% ipython --no-banner

In [1]: import numpy as np

In [2]: np.set_printoptions(suppress=True, linewidth=100)

In [3]: m1 = np.load("out1.npy")

In [4]: m1.round(2)
Out[4]: 
array([[-4.92,  2.94,  1.01,  8.13],
       [ 4.5 , -3.53, -2.29, -7.87],
       [-5.48,  0.56, -3.27,  7.68],
       [ 1.12,  4.81,  8.64,  0.93],
       [-0.03,  5.08,  8.2 ,  2.63],
       [ 4.81,  1.77,  6.52, -5.59],
       [-0.93, -4.87, -8.6 , -1.22],
       [ 5.09, -2.62, -0.36, -8.19],
       [ 1.32,  4.74,  8.68,  0.63],
       [ 3.87,  3.05,  7.89, -3.67],
       [ 5.43, -0.06,  4.05, -7.36],
       [ 4.53,  2.23,  7.06, -4.97],
       [ 4.69,  1.97,  6.77, -5.33],
       [ 4.23,  2.64,  7.49, -4.36],
       [ 3.12,  3.74,  8.43, -2.31],
       [-4.32, -2.52, -7.37,  4.54],
       [-3.46,  4.43,  4.53,  6.92],
       [-5.24, -0.75, -5.2 ,  6.7 ],
       [ 5.2 ,  0.89,  5.4 , -6.56],
       [-5.3 ,  2.06, -0.71,  8.2 ],
       [-5.41,  1.6 , -1.53,  8.11],
       [-2.27, -4.3 , -8.69,  0.87]])

In [5]: gram = m1.T @ m1

In [6]: np.round(np.diag(gram), 2)
Out[6]: array([389.56, 218.35, 861.79, 730.3 ])

In [7]: np.linalg.matrix_rank(gram)
Out[7]: np.int64(2)

In [8]: gram.round(2)
Out[8]: 
array([[ 389.56,   25.66,  338.35, -512.56],
       [  25.66,  218.35,  373.06,   76.29],
       [ 338.35,  373.06,  861.79, -267.01],
       [-512.56,   76.29, -267.01,  730.3 ]])

In [9]: print((m1 @ m1.T).shape)
(22, 22)

In [10]: rank = np.linalg.matrix_rank(m1)

In [11]: print(rank)
2

In [12]: null = np.linalg.svd(m1)[2][rank:].T

In [13]: [int(np.linalg.matrix_rank(np.delete(m1, i, axis=0))) for i in range(22)]
Out[13]: [2, 2, 2, 2, 2, 2, 2, 2, 2, 2, 2, 2, 2, 2, 2, 2, 2, 2, 2, 2, 2, 2]

In [14]: null.shape
Out[14]: (4, 2)

In [15]: np.linalg.matrix_rank(m1.T @ m1), np.linalg.matrix_rank(m1 @ m1.T)
Out[15]: (np.int64(2), np.int64(2))

In [16]: [int(np.linalg.matrix_rank(m1[:, :j + 1])) for j in range(4)]
Out[16]: [1, 2, 2, 2]

In [17]: print(np.allclose(m1 @ null, 0))
True

In [18]: Xs = m1 - m1.mean(axis=0)

In [19]: left, sv, Vt = np.linalg.svd(Xs, full_matrices=False)

In [20]: print(np.abs(left[:, 0]).argmax())
17

In [21]: sv.round(2) + 0
Out[21]: array([37.16, 26.25,  0.  ,  0.  ])

In [22]: np.linalg.matrix_rank(Xs)
Out[22]: np.int64(2)

In [23]: np.abs(Vt[0]).argmax()
Out[23]: np.int64(3)

In [24]: np.searchsorted(np.cumsum(sv ** 2) / (sv ** 2).sum(), 0.9) + 1
Out[24]: np.int64(2)

In [25]: left, sv, Vt = np.linalg.svd(m1)

In [26]: V = Vt[:(sv > 1e-8).sum()]

In [27]: rng = np.random.default_rng(946426)

In [28]: x0 = m1[21] + -2 * m1[13] + rng.integers(2) * np.eye(4)[1]

In [29]: x0.round(2)
Out[29]: array([-10.72,  -9.58, -23.68,   9.6 ])

In [30]: round(float(np.linalg.norm(x0 - V.T @ V @ x0)), 2)
Out[30]: 0.0

In [31]: print(np.round(V.T @ V, 2))
[[ 0.3  -0.04  0.16 -0.43]
 [-0.04  0.26  0.39  0.19]
 [ 0.16  0.39  0.76 -0.02]
 [-0.43  0.19 -0.02  0.67]]

In [32]: A = np.load("block19.npy")

In [33]: A
Out[33]: 
array([[0, 0, 1, 0, 0, 0],
       [0, 0, 1, 0, 0, 1],
       [1, 1, 0, 1, 1, 0],
       [0, 0, 1, 0, 0, 0],
       [0, 0, 1, 0, 0, 0],
       [0, 1, 0, 0, 0, 0]])

In [34]: np.all(np.linalg.eigvalsh(A) > 0)
Out[34]: np.False_

In [35]: print(round(np.trace(np.linalg.pinv(m1) @ m1), 2))
2.0

In [36]: np.unique(m1.round(6), axis=0).shape
Out[36]: (22, 4)

In [37]: np.allclose(m1[:-1].T @ np.linalg.lstsq(m1[:-1].T, m1[-1])[0], m1[-1])
Out[37]: True

In [38]: A.sum(axis=0)
Out[38]: array([1, 2, 4, 1, 1, 1])

In [39]: np.argwhere(np.triu(A))
Out[39]: 
array([[0, 2],
       [1, 2],
       [1, 5],
       [2, 3],
       [2, 4]])

In [40]: np.trace(A @ A @ A) // 6
Out[40]: np.int64(0)

In [41]: low = np.diag(A.sum(axis=1)) - A

In [42]: low @ np.ones(6)
Out[42]: array([0., 0., 0., 0., 0., 0.])

In [43]: round(np.linalg.det(low[1:, 1:]))
Out[43]: 1

In [44]: print(low)
[[ 1  0 -1  0  0  0]
 [ 0  2 -1  0  0 -1]
 [-1 -1  4 -1 -1  0]
 [ 0  0 -1  1  0  0]
 [ 0  0 -1  0  1  0]
 [ 0 -1  0  0  0  1]]

In [45]: np.round(np.linalg.eigvalsh(low), 2) + 0
Out[45]: array([0.  , 0.49, 1.  , 1.  , 2.43, 5.09])

In [46]: M = np.load("x.npy")

In [47]: M
Out[47]: 
array([[-5, -1, -2,  2],
       [-1, -5, -1, -2],
       [-2, -1, -5, -1],
       [ 2, -2, -1, -5]])

In [48]: proj = np.triu(np.array([[0, -8, -5, -8], [5, 3, 3, 5], [9, 4, 2, 4], [4, 3, 2, 2]]), 1) + np.eye(4)

In [49]: out = proj @ M @ np.linalg.inv(proj)

In [50]: proj @ M - M @ proj
Out[50]: 
array([[  2.,  21.,  19.,  34.],
       [  4., -21., -10.,  -7.],
       [  8., -24., -11., -11.],
       [  0.,  16.,  16.,  30.]])

In [51]: out
Out[51]: 
array([[ -3.,  36., -84., 195.],
       [  3.,   6., -24.,  60.],
       [  6.,  39., -96., 216.],
       [  2.,  14., -33.,  73.]])

In [52]: W = np.array([[-2, -1], [1, -1], [-2, -1], [-1, 1]])

In [53]: c = np.array([1, 2])

In [54]: H = np.maximum(M @ W + c, 0)

In [55]: (H > 0).mean(axis=0)
Out[55]: array([1.  , 0.75])

In [56]: np.linalg.matrix_rank(H)
Out[56]: np.int64(2)

In [57]: H
Out[57]: 
array([[12, 12],
       [ 2,  7],
       [15,  9],
       [ 2,  0]])

In [58]: C = np.array([[-7, 5], [-4, 9]])

In [59]: H @ C
Out[59]: 
array([[-132,  168],
       [ -42,   73],
       [-141,  156],
       [ -14,   10]])

In [60]: W @ C
Out[60]: 
array([[ 18, -19],
       [ -3,  -4],
       [ 18, -19],
       [  3,   4]])

In [61]: (H @ C).round(6).argmax(axis=1)
Out[61]: array([1, 1, 1, 1])

In [62]: round(float(np.linalg.det(2 * M)), 2), np.round(np.linalg.det(M), 2)
Out[62]: (3888.0, np.float64(243.0))

In [63]: print(round(np.linalg.det(M[::-1]), 2))
243.0

In [64]: np.kron(np.eye(2, dtype=int), M)
Out[64]: 
array([[-5, -1, -2,  2,  0,  0,  0,  0],
       [-1, -5, -1, -2,  0,  0,  0,  0],
       [-2, -1, -5, -1,  0,  0,  0,  0],
       [ 2, -2, -1, -5,  0,  0,  0,  0],
       [ 0,  0,  0,  0, -5, -1, -2,  2],
       [ 0,  0,  0,  0, -1, -5, -1, -2],
       [ 0,  0,  0,  0, -2, -1, -5, -1],
       [ 0,  0,  0,  0,  2, -2, -1, -5]])

In [65]: round(np.linalg.det(M.T), 2)
Out[65]: np.float64(243.0)

In [66]: np.trace(M)
Out[66]: np.int64(-20)

In [67]: M.inv()
AttributeError: 'numpy.ndarray' object has no attribute 'inv'


In [68]: (M + M.T) / 2
Out[68]: 
array([[-5., -1., -2.,  2.],
       [-1., -5., -1., -2.],
       [-2., -1., -5., -1.],
       [ 2., -2., -1., -5.]])

In [69]: M @ M
Out[69]: 
array([[ 34,   8,  19, -16],
       [  8,  31,  14,  19],
       [ 19,  14,  31,   8],
       [-16,  19,   8,  34]])

In [70]: out = np.array([[1, -2, 3], [-1, -2, 0], [2, -1, -2], [1, 1, 2]])

In [71]: M @ out
Out[71]: 
array([[ -6,  16,  -7],
       [  0,  11,  -5],
       [-12,  10,   2],
       [ -3,  -4,  -2]])

In [72]: np.linalg.matrix_rank(np.vstack([M, out.T]))
Out[72]: np.int64(4)

In [73]: np.einsum("ik,kj->ji", M, out)
Out[73]: 
array([[ -6,   0, -12,  -3],
       [ 16,  11,  10,  -4],
       [ -7,  -5,   2,  -2]])

In [74]: np.einsum("ij,ij->i", M, M)
Out[74]: array([34, 31, 31, 34])

In [75]: np.einsum("ij->j", M)
Out[75]: array([-6, -9, -9, -6])

In [76]: print(np.vstack([M, out.T]).shape)
(7, 4)

In [77]: print(out.T @ M.T)
[[ -6   0 -12  -3]
 [ 16  11  10  -4]
 [ -7  -5   2  -2]]

In [78]: np.linalg.matrix_rank(M @ out)
Out[78]: np.int64(3)
